In [1]: import numpy as np

In [2]: from numpy import linalg as LA

In [3]: np.set_printoptions(precision=3, suppress=True, linewidth=120, sign=" ")

In [4]: tidy = lambda a: np.round(a, 3) + 0

In [5]: m1 = np.loadtxt("layer9.csv", delimiter=",")

In [6]: m1
Out[6]: 
array([[ 5.,  7.,  5., -7.,  0.,  8.,  3.,  3.,  1., -3., -3.,  2.],
       [-5., -9., -3., -5.,  7.,  0., -6.,  0., -1.,  0., -3.,  0.],
       [ 4., -7.,  4., -2.,  8., -1., -3., -2., -2.,  2.,  2.,  3.],
       [ 8.,  1.,  6., -9.,  8.,  1., -6., -3., -2., -1., -2., -2.],
       [ 7.,  4.,  5., -6., -6.,  6.,  6., -2.,  0., -2., -2.,  1.],
       [ 9., -3., -6., -8.,  3., -6., -9.,  1., -1.,  1.,  0.,  3.],
       [ 4.,  3., -7.,  2., -4.,  7., -6., -1.,  0., -1.,  2., -2.],
       [ 0.,  0.,  0.,  0.,  0.,  0.,  0., -3., -3.,  0., -2., -3.],
       [ 0.,  0.,  0.,  0.,  0.,  0.,  0.,  1.,  0.,  2., -1.,  3.],
       [ 0.,  0.,  0.,  0.,  0.,  0.,  0.,  0., -3.,  3., -3.,  1.],
       [ 0.,  0.,  0.,  0.,  0.,  0.,  0.,  1.,  0., -3.,  3., -1.],
       [ 0.,  0.,  0.,  0.,  0.,  0.,  0.,  0.,  0.,  1.,  1., -2.]])

In [7]: f = np.array([1, 0, 1, 2, 0, 2, 0, 0, 2, 0, 1, 2])

In [8]: Y = m1 + np.outer(f, np.eye(12)[4])

In [9]: LA.matrix_rank(Y - m1)
Out[9]: np.int64(1)

In [10]: Y
Out[10]: 
array([[ 5.,  7.,  5., -7.,  1.,  8.,  3.,  3.,  1., -3., -3.,  2.],
       [-5., -9., -3., -5.,  7.,  0., -6.,  0., -1.,  0., -3.,  0.],
       [ 4., -7.,  4., -2.,  9., -1., -3., -2., -2.,  2.,  2.,  3.],
       [ 8.,  1.,  6., -9., 10.,  1., -6., -3., -2., -1., -2., -2.],
       [ 7.,  4.,  5., -6., -6.,  6.,  6., -2.,  0., -2., -2.,  1.],
       [ 9., -3., -6., -8.,  5., -6., -9.,  1., -1.,  1.,  0.,  3.],
       [ 4.,  3., -7.,  2., -4.,  7., -6., -1.,  0., -1.,  2., -2.],
       [ 0.,  0.,  0.,  0.,  0.,  0.,  0., -3., -3.,  0., -2., -3.],
       [ 0.,  0.,  0.,  0.,  2.,  0.,  0.,  1.,  0.,  2., -1.,  3.],
       [ 0.,  0.,  0.,  0.,  0.,  0.,  0.,  0., -3.,  3., -3.,  1.],
       [ 0.,  0.,  0.,  0.,  1.,  0.,  0.,  1.,  0., -3.,  3., -1.],
       [ 0.,  0.,  0.,  0.,  2.,  0.,  0.,  0.,  0.,  1.,  1., -2.]])
